$ python -q
>>> import numpy as np
>>> import numpy.linalg as la
>>> np.set_printoptions(precision=3, suppress=True, linewidth=100)
>>> tidy = lambda a: np.round(a, 3) + 0
>>> rng = np.random.default_rng(0)
>>> data = rng.normal(size=(14, 3)) + 3 * np.array([-2, -2, -1])
>>> tidy(data)
array([[-5.874, -6.132, -2.36 ],
       [-5.895, -6.536, -2.638],
       [-4.696, -5.053, -3.704],
       [-7.265, -6.623, -2.959],
       [-8.325, -6.219, -4.246],
       [-6.732, -6.544, -3.316],
       [-5.588, -4.957, -3.129],
       [-4.634, -6.665, -2.648],
       [-5.097, -5.906, -3.743],
       [-6.922, -6.458, -2.78 ],
       [-7.01 , -6.209, -3.159],
       [-5.459, -5.785, -2.645],
       [-6.654, -6.13 , -2.216],
       [-4.507, -7.259, -1.486]])
>>> Xs = data - data.mean(axis=0)
>>> evecs = la.svd(Xs)[2][:1]
>>> B = Xs - Xs @ evecs.T @ evecs
>>> tidy(B.std(axis=0))
array([0.18 , 0.593, 0.576])
>>> tidy(la.norm(B) / la.norm(Xs))
np.float64(0.595)
>>> tidy(np.diag(evecs.T @ evecs))
array([0.902, 0.001, 0.098])
>>> tidy((Xs @ evecs.T).std(axis=0))
array([1.142])
>>> vec = np.array([-1, 0, 0])
>>> rhs = data @ vec
>>> tidy(rhs)
array([5.874, 5.895, 4.696, 7.265, 8.325, 6.732, 5.588, 4.634, 5.097, 6.922, 7.01 , 5.459, 6.654,
       4.507])
>>> rhs = rhs + 0.3 * rng.normal(size=14)
>>> tidy(rhs)
array([6.278, 6.129, 4.775, 7.171, 8.762, 7.32 , 6.129, 5.028, 5.204, 6.559, 7.008, 5.656, 6.267,
       4.625])
>>> c, *_ = la.lstsq(data, rhs)
>>> c.round()
array([-1., -0., -0.])
>>> tidy(la.norm(rhs - data @ c))
np.float64(1.006)
>>> B = data / la.norm(data, axis=1, keepdims=True)
>>> C2 = B @ B.T
>>> tidy(np.degrees(np.arccos(np.clip(C2[0, 11], -1, 1))))
np.float64(2.891)
>>> (C2 - 2 * np.eye(14)).round(6).argmax(axis=1)
array([ 1,  0,  8,  9,  6, 11,  5,  1,  2,  3,  3,  1,  9,  7])
>>> tidy(la.norm(B, axis=1))
array([1., 1., 1., 1., 1., 1., 1., 1., 1., 1., 1., 1., 1., 1.])
>>> M = np.loadtxt("out6.csv", delimiter=",")
>>> tidy(M)
array([[-0.329,  0.157, -0.287, -0.54 ,  0.032,  0.26 , -0.016,  0.01 , -0.269,  0.593],
       [ 0.047, -0.441,  0.273, -0.45 ,  0.129, -0.021,  0.595, -0.364,  0.141, -0.046],
       [-0.188, -0.086, -0.461,  0.375, -0.354, -0.246,  0.577, -0.013, -0.289,  0.048],
       [-0.188, -0.279,  0.092, -0.308, -0.598, -0.099, -0.385, -0.159, -0.343, -0.353],
       [ 0.564,  0.298, -0.016, -0.225, -0.477, -0.363,  0.018, -0.08 ,  0.263,  0.328],
       [-0.141, -0.219, -0.43 , -0.257,  0.347, -0.66 , -0.204,  0.166,  0.215, -0.102],
       [ 0.   , -0.656, -0.05 ,  0.159, -0.265,  0.243, -0.132,  0.338,  0.383,  0.367],
       [ 0.423, -0.345, -0.048,  0.228,  0.277, -0.114, -0.257, -0.39 , -0.484,  0.325],
       [-0.517,  0.071,  0.539,  0.237, -0.028, -0.425, -0.075, -0.168,  0.083,  0.398],
       [ 0.188, -0.068,  0.377, -0.144,  0.062, -0.204,  0.182,  0.716, -0.451,  0.048]])
>>> # keeps lengths
>>> tidy(la.svd(M, compute_uv=False))
array([1., 1., 1., 1., 1., 1., 1., 1., 1., 1.])
>>> tidy(la.norm(M, axis=0))
array([1., 1., 1., 1., 1., 1., 1., 1., 1., 1.])
>>> tidy(M @ M.T)
array([[1., 0., 0., 0., 0., 0., 0., 0., 0., 0.],
       [0., 1., 0., 0., 0., 0., 0., 0., 0., 0.],
       [0., 0., 1., 0., 0., 0., 0., 0., 0., 0.],
       [0., 0., 0., 1., 0., 0., 0., 0., 0., 0.],
       [0., 0., 0., 0., 1., 0., 0., 0., 0., 0.],
       [0., 0., 0., 0., 0., 1., 0., 0., 0., 0.],
       [0., 0., 0., 0., 0., 0., 1., 0., 0., 0.],
       [0., 0., 0., 0., 0., 0., 0., 1., 0., 0.],
       [0., 0., 0., 0., 0., 0., 0., 0., 1., 0.],
       [0., 0., 0., 0., 0., 0., 0., 0., 0., 1.]])
>>> labels = rng.permutation(10)
>>> labels
array([8, 9, 2, 5, 0, 4, 1, 7, 3, 6])
>>> B = M[labels][:, labels]
>>> np.allclose(B, M)
False
>>> tidy(B)
array([[ 0.083,  0.398,  0.539, -0.425, -0.517, -0.028,  0.071, -0.168,  0.237, -0.075],
       [-0.451,  0.048,  0.377, -0.204,  0.188,  0.062, -0.068,  0.716, -0.144,  0.182],
       [-0.289,  0.048, -0.461, -0.246, -0.188, -0.354, -0.086, -0.013,  0.375,  0.577],
       [ 0.215, -0.102, -0.43 , -0.66 , -0.141,  0.347, -0.219,  0.166, -0.257, -0.204],
       [-0.269,  0.593, -0.287,  0.26 , -0.329,  0.032,  0.157,  0.01 , -0.54 , -0.016],
       [ 0.263,  0.328, -0.016, -0.363,  0.564, -0.477,  0.298, -0.08 , -0.225,  0.018],
       [ 0.141, -0.046,  0.273, -0.021,  0.047,  0.129, -0.441, -0.364, -0.45 ,  0.595],
       [-0.484,  0.325, -0.048, -0.114,  0.423,  0.277, -0.345, -0.39 ,  0.228, -0.257],
       [-0.343, -0.353,  0.092, -0.099, -0.188, -0.598, -0.279, -0.159, -0.308, -0.385],
       [ 0.383,  0.367, -0.05 ,  0.243,  0.   , -0.265, -0.656,  0.338,  0.159, -0.132]])
>>> tidy(la.det(B)), tidy(la.det(M[labels]))
(np.float64(-1.0), np.float64(-1.0))
>>> vec = np.array([0, 0, -2, -2, 0, 0, -1, -3, 1, -2])
>>> rhs = M @ vec
>>> tidy(rhs)
array([ 0.184,  1.086, -0.75 ,  1.655,  0.312,  1.498, -1.453, -0.066, -1.686, -3.344])
>>> tidy(la.solve(M, M[:, 2]))
array([0., 0., 1., 0., 0., 0., 0., 0., 0., 0.])
>>> tidy(np.sort(np.abs(la.eigvals(M))))
array([1., 1., 1., 1., 1., 1., 1., 1., 1., 1.])
>>> np.allclose(M @ M.T, M.T @ M)
True
>>> tidy(np.trace(M))
np.float64(-3.066)
>>> tidy(np.abs(la.eigvals(M)).max())
np.float64(1.0)
>>> tidy(la.det(M))
np.float64(-1.0)
>>> B = np.array([[8, 4],
...     [8, 2],
...     [6, 4],
...     [6, 2],
...     [8, 6],
...     [1, 1],
...     [0, 4],
...     [5, 8],
...     [3, 4],
...     [2, 3]])
>>> np.vstack([M, B.T]).shape
(12, 10)
>>> arr = np.load("data.npy")
>>> arr
array([[  4,   0,   2, -12,   0,  -6],
       [  4,   4,   5, -12, -12, -15],
       [  4,   1,   2, -12,  -3,  -6],
       [ 12,   0,   6,   4,   0,   2],
       [ 12,  12,  15,   4,   4,   5],
       [ 12,   3,   6,   4,   1,   2]])
>>> f = np.array([2, -1])
>>> np.array([np.convolve(row, f, "same") for row in arr])
array([[  8,  -4,   4, -26,  12, -12],
       [  8,   4,   6, -29, -12, -18],
       [  8,  -2,   3, -26,   6,  -9],
       [ 24, -12,  12,   2,  -4,   4],
       [ 24,  12,  18,  -7,   4,   6],
       [ 24,  -6,   9,   2,  -2,   3]])
>>> np.convolve(arr[5], f)
array([24, -6,  9,  2, -2,  3, -2])
>>> np.polyval(f, arr[5])
array([23,  5, 11,  7,  1,  3])
>>> np.correlate(arr[5], arr[2], "full")
array([ -72,  -54, -189,  -54,  -72,    0,    8,    6,   21,    6,    8])
>>> B = arr + rng.integers(-2, 3, (6, 4)) @ rng.integers(-2, 3, (4, 6))
>>> B
array([[  0,   8,   4, -20,   4,  -8],
       [  4,   6,   2, -11,  -8, -14],
       [  6,   3,   2, -12,   4,  -6],
       [ 16,  -2,   3,  13,   2,  11],
       [  8,  18,  14,   1,   4,   8],
       [ 16,   1,   9,   5,   5,   1]])
>>> np.abs(B - arr).sum(axis=1)
array([28, 11, 11, 29, 17, 15])
>>> tidy(la.svd(B - arr, compute_uv=False))
array([18.11 , 11.697,  9.56 ,  3.579,  0.   ,  0.   ])
>>> la.matrix_rank(B - arr, tol=1e-8)
np.int64(4)
>>> B = np.array([[2, -2, 1, -2, -1],
...     [2, 2, -1, 0, 0],
...     [-2, 2, 2, 0, 1],
...     [0, -1, 2, -2, 2],
...     [1, 0, 0, -2, -2]])
>>> W0 = B - B.T
>>> W0
array([[ 0, -4,  3, -2, -2],
       [ 4,  0, -3,  1,  0],
       [-3,  3,  0, -2,  1],
       [ 2, -1,  2,  0,  4],
       [ 2,  0, -1, -4,  0]])
>>> # antisymmetric, zero diagonal
>>> left, sig, VT = la.svd(W0)
>>> tidy(sig)
array([6.407, 6.407, 4.79 , 4.79 , 0.   ])
>>> B = left[:, :4] @ np.diag(sig[:4]) @ VT[:4]
>>> la.matrix_rank(B)
np.int64(4)
>>> tidy(B)
array([[ 0., -4.,  3., -2., -2.],
       [ 4.,  0., -3.,  1.,  0.],
       [-3.,  3.,  0., -2.,  1.],
       [ 2., -1.,  2.,  0.,  4.],
       [ 2.,  0., -1., -4.,  0.]])
>>> la.matrix_rank(W0, rtol=0.05)
np.int64(4)
>>> np.argsort(-la.norm(W0, axis=0).round(6), kind="stable")[:3]
array([0, 1, 3])
>>> tidy(la.norm(W0, 2) / la.norm(W0))
np.float64(0.566)
>>> la.cond(W0) > 100
np.True_
>>> la.matrix_rank(W0, rtol=0.1)
np.int64(4)
>>> K = np.loadtxt("dump.csv", delimiter=",")
>>> K
array([[-1.,  3., -3., -3.,  2., -1.],
       [-1.,  3., -3., -3.,  2., -1.],
       [ 3., -9.,  9.,  9., -6.,  3.],
       [ 3., -9.,  9.,  9., -6.,  3.],
       [-3.,  9., -9., -9.,  6., -3.]])
>>> # columns 2 and 3 are equal
>>> B = K / la.norm(K, axis=1, keepdims=True)
>>> C2 = B @ B.T
>>> np.degrees(np.arccos(np.clip(C2[1, 0], -1, 1)))
np.float64(0.0)
>>> (C2 - 2 * np.eye(5)).round(6).argmax(axis=1)
array([1, 0, 3, 2, 0])
>>> C2
array([[ 1.,  1., -1., -1.,  1.],
       [ 1.,  1., -1., -1.,  1.],
       [-1., -1.,  1.,  1., -1.],
       [-1., -1.,  1.,  1., -1.],
       [ 1.,  1., -1., -1.,  1.]])
>>> [round(float(x), 3) for x in la.svd(K, compute_uv=False)[:3]]
[30.935, 0.0, 0.0]
>>> la.matrix_rank(K, rtol=0.1)
np.int64(1)
>>> vec = np.array([3, 5, -5, 3, 2, 1])
>>> (K * vec).sum(axis=1)
array([ 21.,  21., -63., -63.,  63.])
>>> K @ vec
array([ 21.,  21., -63., -63.,  63.])
>>> E = np.load("w.npy")
>>> E
array([[ 0,  4,  6,  7,  1,  9,  6, -9, -4, -1],
       [ 0,  0,  3, -9,  1,  3, -9,  6,  8,  9],
       [ 0,  0,  0,  4, -3,  8,  8, -6, -3, -1],
       [ 0,  0,  0,  0, -8, -5,  3, -3, -2, -4],
       [ 0,  0,  0,  0,  0,  3,  7, -3, -9,  7],
       [ 0,  0,  0,  0,  0,  0, -6,  2, -1,  4],
       [ 0,  0,  0,  0,  0,  0,  0, -2, -1, -5],
       [ 0,  0,  0,  0,  0,  0,  0,  0, -6, -8],
       [ 0,  0,  0,  0,  0,  0,  0,  0,  0, -5],
       [ 0,  0,  0,  0,  0,  0,  0,  0,  0,  0]])
>>> E @ E
array([[  0,   0,  12, -12, -70,  28, -14, -30,  30, 107],
       [  0,   0,   0,  12,  63,  72, -14,  30, -30,   9],
       [  0,   0,   0,   0, -32, -29, -57,  -3,  39,  18],
       [  0,   0,   0,   0,   0, -24, -26,   8,  92, -57],
       [  0,   0,   0,   0,   0,   0, -18,  -8,   8,  46],
       [  0,   0,   0,   0,   0,   0,   0,  12,  -6,  19],
       [  0,   0,   0,   0,   0,   0,   0,   0,  12,  21],
       [  0,   0,   0,   0,   0,   0,   0,   0,   0,  30],
       [  0,   0,   0,   0,   0,   0,   0,   0,   0,   0],
       [  0,   0,   0,   0,   0,   0,   0,   0,   0,   0]])
>>> tidy(np.sort(la.eigvals(E)))
array([0., 0., 0., 0., 0., 0., 0., 0., 0., 0.])
>>> left, sig, VT = la.svd(E)
>>> tidy(sig)
array([27.957, 17.867, 11.634,  8.749,  6.868,  5.947,  4.067,  1.486,  0.033,  0.   ])
>>> B = left[:, :9] @ np.diag(sig[:9]) @ VT[:9]
>>> tidy(np.abs(E - B).max())
np.float64(0.0)
>>> la.matrix_rank(B)
np.int64(9)
>>> tidy(B)
array([[ 0.,  4.,  6.,  7.,  1.,  9.,  6., -9., -4., -1.],
       [ 0.,  0.,  3., -9.,  1.,  3., -9.,  6.,  8.,  9.],
       [ 0.,  0.,  0.,  4., -3.,  8.,  8., -6., -3., -1.],
       [ 0.,  0.,  0.,  0., -8., -5.,  3., -3., -2., -4.],
       [ 0.,  0.,  0.,  0.,  0.,  3.,  7., -3., -9.,  7.],
       [ 0.,  0.,  0.,  0.,  0.,  0., -6.,  2., -1.,  4.],
       [ 0.,  0.,  0.,  0.,  0.,  0.,  0., -2., -1., -5.],
       [ 0.,  0.,  0.,  0.,  0.,  0.,  0.,  0., -6., -8.],
       [ 0.,  0.,  0.,  0.,  0.,  0.,  0.,  0.,  0., -5.],
       [ 0.,  0.,  0.,  0.,  0.,  0.,  0.,  0.,  0.,  0.]])
>>> f = np.array([0, 2])
>>> np.cross(K[3, :3], K[1, :3])
array([0., 0., 0.])
>>> np.array([np.convolve(row, f, "same") for row in K])
array([[  0.,  -2.,   6.,  -6.,  -6.,   4.],
       [  0.,  -2.,   6.,  -6.,  -6.,   4.],
       [  0.,   6., -18.,  18.,  18., -12.],
       [  0.,   6., -18.,  18.,  18., -12.],
       [  0.,  -6.,  18., -18., -18.,  12.]])
>>> np.convolve(K[3], f)
array([  0.,   6., -18.,  18.,  18., -12.,   6.])
>>> np.correlate(K[3], K[1], "full")
array([ -3.,  15., -36.,  27.,  33., -99.,  33.,  27., -36.,  15.,  -3.])
>>> np.polyval(f, K[3])
array([2., 2., 2., 2., 2., 2.])
>>> rank = la.matrix_rank(E)
>>> rank
np.int64(9)
>>> N = la.svd(E)[2][rank:].T
>>> N[:, 0] / N[np.abs(N[:, 0]).round(6).argmax(), 0]
array([ 1., -0., -0., -0., -0., -0., -0., -0., -0., -0.])
>>> np.allclose(E @ N, 0)
True
>>> [int(la.matrix_rank(E[:, :j + 1])) for j in range(10)]
[0, 1, 2, 3, 4, 5, 6, 7, 8, 9]
>>> E @ N
array([[0.],
       [0.],
       [0.],
       [0.],
       [0.],
       [0.],
       [0.],
       [0.],
       [0.],
       [0.]])
>>> [int(la.matrix_rank(E[:i])) for i in range(1, len(E) + 1)]
[1, 2, 3, 4, 5, 6, 7, 8, 9, 9]
>>> np.allclose(E[:-1].T @ la.lstsq(E[:-1].T, E[-1])[0], E[-1])
True
>>> np.unique(E.round(6), axis=0).shape
(10, 10)
>>> tidy(E @ la.pinv(E) @ E)
array([[ 0.,  4.,  6.,  7.,  1.,  9.,  6., -9., -4., -1.],
       [ 0.,  0.,  3., -9.,  1.,  3., -9.,  6.,  8.,  9.],
       [ 0.,  0.,  0.,  4., -3.,  8.,  8., -6., -3., -1.],
       [ 0.,  0.,  0.,  0., -8., -5.,  3., -3., -2., -4.],
       [ 0.,  0.,  0.,  0.,  0.,  3.,  7., -3., -9.,  7.],
       [ 0.,  0.,  0.,  0.,  0.,  0., -6.,  2., -1.,  4.],
       [ 0.,  0.,  0.,  0.,  0.,  0.,  0., -2., -1., -5.],
       [ 0.,  0.,  0.,  0.,  0.,  0.,  0.,  0., -6., -8.],
       [ 0.,  0.,  0.,  0.,  0.,  0.,  0.,  0.,  0., -5.],
       [ 0.,  0.,  0.,  0.,  0.,  0.,  0.,  0.,  0.,  0.]])
>>> tidy(np.trace(la.pinv(E) @ E))
np.float64(9.0)
>>> F = np.loadtxt("sample1.csv", delimiter=",")
>>> F
array([[-1.,  4., -3., -5.,  0.,  0.,  0.,  0.],
       [-1.,  5., -5.,  0., -2.,  0.,  0.,  0.],
       [ 5.,  1., -4., -3., -1.,  0.,  0.,  0.],
       [ 3.,  0.,  0., -2.,  4.,  0.,  0.,  0.],
       [ 5.,  5., -3.,  5.,  0.,  0.,  0.,  0.],
       [ 0.,  0.,  0.,  0.,  0.,  0., -3.,  3.],
       [ 0.,  0.,  0.,  0.,  0., -1., -3.,  3.],
       [ 0.,  0.,  0.,  0.,  0., -3., -1.,  0.]])
>>> B = F / la.norm(F, axis=1, keepdims=True)
>>> C2 = B @ B.T
>>> np.argwhere(np.triu(np.abs(C2) > 0.95, 1))
array([[5, 6]])
>>> (C2 - 2 * np.eye(8)).round(6).argmax(axis=1)
array([1, 0, 0, 2, 1, 6, 5, 6])
>>> tidy(C2[0])
array([ 1.   ,  0.68 ,  0.505,  0.182, -0.015,  0.   ,  0.   ,  0.   ])
